$ python3 -q
>>> import numpy as np
>>> from numpy import linalg as LA
>>> np.set_printoptions(precision=3, suppress=True, linewidth=120, floatmode="fixed")
>>> def rd(a):
...     return np.round(a, 3) + 0
... 
>>> mat = np.load("dump.npy")
>>> print(mat)
[[ 2  2  2  2  2  2]
 [ 2  4  4  4  4  4]
 [ 2  4  6  6  6  6]
 [ 2  4  6  8  8  8]
 [ 2  4  6  8 10 10]
 [ 2  4  6  8 10 12]]
>>> O, r_ = LA.qr(mat)
>>> print(np.trace(O @ O.T))
6.0
>>> O, V = LA.qr(mat[:, :2])[0], LA.qr(mat[:, 2:])[0]
>>> sig = LA.svd(O.T @ V, compute_uv=False)
>>> print((sig > 0.9).sum())
1
>>> print(rd(np.degrees(np.arccos(sig.clip(0, 1)))))
[ 7.020 77.961]
>>> print(rd(LA.norm(O @ O.T - V @ V.T, 2)))
1.0
>>> print(rd(sig))
[0.993 0.209]
>>> x0 = np.ones(6)
>>> for _ in range(7):
...     x0 = mat @ x0
...     x0 /= LA.norm(x0)
...     print(round(x0 @ mat @ x0, 3))
... 
34.37
34.413
34.414
34.414
34.414
34.414
34.414
>>> print(rd(x0))
[0.133 0.258 0.368 0.457 0.519 0.551]
>>> print(rd(LA.eigvalsh(mat)[-1]))
34.414
>>> T = np.stack([mat, 4 * mat, mat[::-1]])
>>> print(T.sum(axis=0))
[[12 14 16 18 20 22]
 [12 24 26 28 30 30]
 [12 24 36 38 38 38]
 [12 24 36 46 46 46]
 [12 24 34 44 54 54]
 [12 22 32 42 52 62]]
>>> print((T @ mat.T).shape)
(3, 6, 6)
>>> print(T.shape)
(3, 6, 6)
>>> print(np.einsum("bij,cij->bc", T, T))
[[ 1204  4816   880]
 [ 4816 19264  3520]
 [  880  3520  1204]]
>>> print(rd(LA.det(T)))
[    64.000 262144.000    -64.000]
